$ python3 -q
>>> import numpy as np
>>> np.set_printoptions(precision=2, suppress=True, linewidth=200)
>>> rnd = lambda a: np.round(a, 2) + 0
>>> rng = np.random.default_rng(90527)
>>> mat = np.array([[1, -3, 3, -2], [3, 1, 1, 0], [1, 0, -2, 2], [2, 1, 3, -3]]) * (rng.random((4, 4)) < 0.3)
>>> mat
array([[0, 0, 0, 0],
       [0, 0, 1, 0],
       [1, 0, 0, 0],
       [0, 1, 3, 0]])
>>> vec = np.array([2, 2, 0, 1])
>>> np.sign((mat @ vec).round(6))
array([0, 0, 1, 1])
>>> mat * vec
array([[0, 0, 0, 0],
       [0, 0, 0, 0],
       [2, 0, 0, 0],
       [0, 2, 0, 0]])
>>> mat @ vec
array([0, 0, 2, 2])
>>> (mat * vec).sum(axis=1)
array([0, 0, 2, 2])
>>> mat @ (2 * vec)
array([0, 0, 4, 4])
>>> u = np.array([-1, -1, 3])
>>> np.correlate(mat[0], mat[2], "full")
array([0, 0, 0, 0, 0, 0, 0])
>>> np.array([np.convolve(row, u, "same") for row in mat])
array([[ 0,  0,  0,  0],
       [ 0, -1, -1,  3],
       [-1,  3,  0,  0],
       [-1, -4,  0,  9]])
>>> m1 = np.load("out19.npy")
>>> m1
array([[2, 0, 2, 0, 3],
       [0, 2, 0, 2, 0],
       [2, 0, 2, 0, 2],
       [0, 2, 0, 2, 0],
       [3, 0, 2, 0, 2]])
>>> # null space of dimension 1
>>> labels = rng.permutation(5)
>>> labels
array([1, 3, 4, 0, 2])
>>> M2 = m1[labels][:, labels]
>>> np.trace(M2)
np.int64(10)
>>> rnd(np.linalg.det(M2)), rnd(np.linalg.det(m1[labels]))
(np.float64(0.0), np.float64(0.0))
>>> A = np.load("case17.npy")
>>> print(A)
[[3 2 3 2]
 [2 1 2 1]
 [3 2 3 2]
 [2 1 2 1]]
>>> rnd(np.linalg.norm(A, 2) / np.linalg.norm(A))
np.float64(1.0)
>>> print(np.linalg.matrix_rank(A, rtol=0.1))
1
>>> print(np.linalg.cond(A) > 100)
True
>>> np.argsort(-np.linalg.norm(A, axis=0).round(6), kind="stable")[:3]
array([0, 2, 1])
>>> print(np.allclose(A, A.T))
True
>>> A @ A
array([[26, 16, 26, 16],
       [16, 10, 16, 10],
       [26, 16, 26, 16],
       [16, 10, 16, 10]])
>>> (A - A.T) / 2
array([[0., 0., 0., 0.],
       [0., 0., 0., 0.],
       [0., 0., 0., 0.],
       [0., 0., 0., 0.]])
>>> np.allclose(A @ A.T, A.T @ A)
True
>>> M2 = np.array([[0, 5], [2, 7]])
>>> F = np.kron(np.eye(2, dtype=int), M2)
>>> F
array([[0, 5, 0, 0],
       [2, 7, 0, 0],
       [0, 0, 0, 5],
       [0, 0, 2, 7]])
>>> print((F + F.T) / 2)
[[0.  3.5 0.  0. ]
 [3.5 7.  0.  0. ]
 [0.  0.  0.  3.5]
 [0.  0.  3.5 7. ]]
>>> np.allclose(F @ F.T, F.T @ F)
False
>>> F @ F
array([[10, 35,  0,  0],
       [14, 59,  0,  0],
       [ 0,  0, 10, 35],
       [ 0,  0, 14, 59]])
>>> np.allclose(F, F.T)
False
>>> rnd(np.abs(np.linalg.eigvals(F)).max())
np.float64(8.22)
>>> print(rnd(np.sort(np.abs(np.linalg.eigvals(F)))))
[1.22 1.22 8.22 8.22]
>>> rnd(np.linalg.det(F))
np.float64(100.0)
>>> (F - F.T) / 2
array([[ 0. ,  1.5,  0. ,  0. ],
       [-1.5,  0. ,  0. ,  0. ],
       [ 0. ,  0. ,  0. ,  1.5],
       [ 0. ,  0. , -1.5,  0. ]])
